$ python -q
>>> import numpy as np
>>> np.set_printoptions(precision=1, suppress=True, linewidth=120, floatmode="fixed")
>>> sv = 5 * 0.7 ** np.arange(4)
>>> Q, _ = np.linalg.qr(np.array([[0.6, 1.8, -0.9, -1.1],
...     [0.0, -0.3, -0.6, -1.6],
...     [0.3, -0.5, 0.1, -0.5],
...     [1.5, -2.5, 1.2, 0.3]]))
>>> rng = np.random.default_rng(5778)
>>> arr = rng.normal(size=(13, 4)) * sv @ Q
>>> arr
array([[-0.1, -0.8, -3.7,  4.4],
       [ 2.6, -1.5,  1.6,  0.5],
       [-3.2,  7.2,  3.4,  0.3],
       [-3.9,  1.4, -0.2, -0.2],
       [ 1.5,  0.9,  1.9,  3.9],
       [ 3.0, -7.4,  2.3,  4.5],
       [ 1.0,  0.6,  1.6,  4.9],
       [-2.2,  0.3, -7.1, -0.5],
       [-3.7, -2.7,  4.0, -2.2],
       [-6.5,  6.3, -7.2,  0.1],
       [-0.6, -2.4, -2.4,  1.6],
       [-0.9, -0.5, -6.2,  0.5],
       [-0.3, -5.6,  1.9, -1.0]])
>>> Z = arr[[9, 8]].astype(float)
>>> for _ in range(5):
...     z = np.linalg.norm(arr[:, None] - Z, axis=-1).argmin(axis=1)
...     Z = np.array([arr[z == j].mean(axis=0) for j in range(2)])
... 
>>> z
array([1, 1, 1, 1, 1, 1, 1, 0, 1, 0, 1, 0, 1])
>>> Z[1] - Z[0]
array([ 2.8, -3.1,  7.9,  1.7])
>>> np.bincount(z)
array([ 3, 10])
>>> G = np.cov(arr, rowvar=False)
>>> np.argsort(-arr.std(axis=0).round(6), kind="stable")
array([2, 1, 0, 3])
>>> np.linalg.eigvalsh(G)[::-1]
array([25.2, 12.4,  7.2,  1.3])
>>> G.shape
(4, 4)
>>> np.corrcoef(arr.T)
array([[ 1.0, -0.6,  0.4,  0.6],
       [-0.6,  1.0, -0.3, -0.1],
       [ 0.4, -0.3,  1.0,  0.1],
       [ 0.6, -0.1,  0.1,  1.0]])
>>> np.polyfit(arr[:, 0], arr[:, 2], 1)
array([ 0.5, -0.2])
>>> G
array([[ 7.7, -7.1,  4.1,  4.1],
       [-7.1, 16.4, -4.5, -1.4],
       [ 4.1, -4.5, 16.4,  0.8],
       [ 4.1, -1.4,  0.8,  5.6]])
>>> proj = arr @ np.linalg.solve(arr.T @ arr, arr.T)
>>> np.linalg.matrix_rank(np.eye(13) - proj)
np.int64(9)
>>> np.diag(proj)
array([0.3, 0.1, 0.5, 0.2, 0.2, 0.5, 0.3, 0.3, 0.6, 0.5, 0.1, 0.2, 0.3])
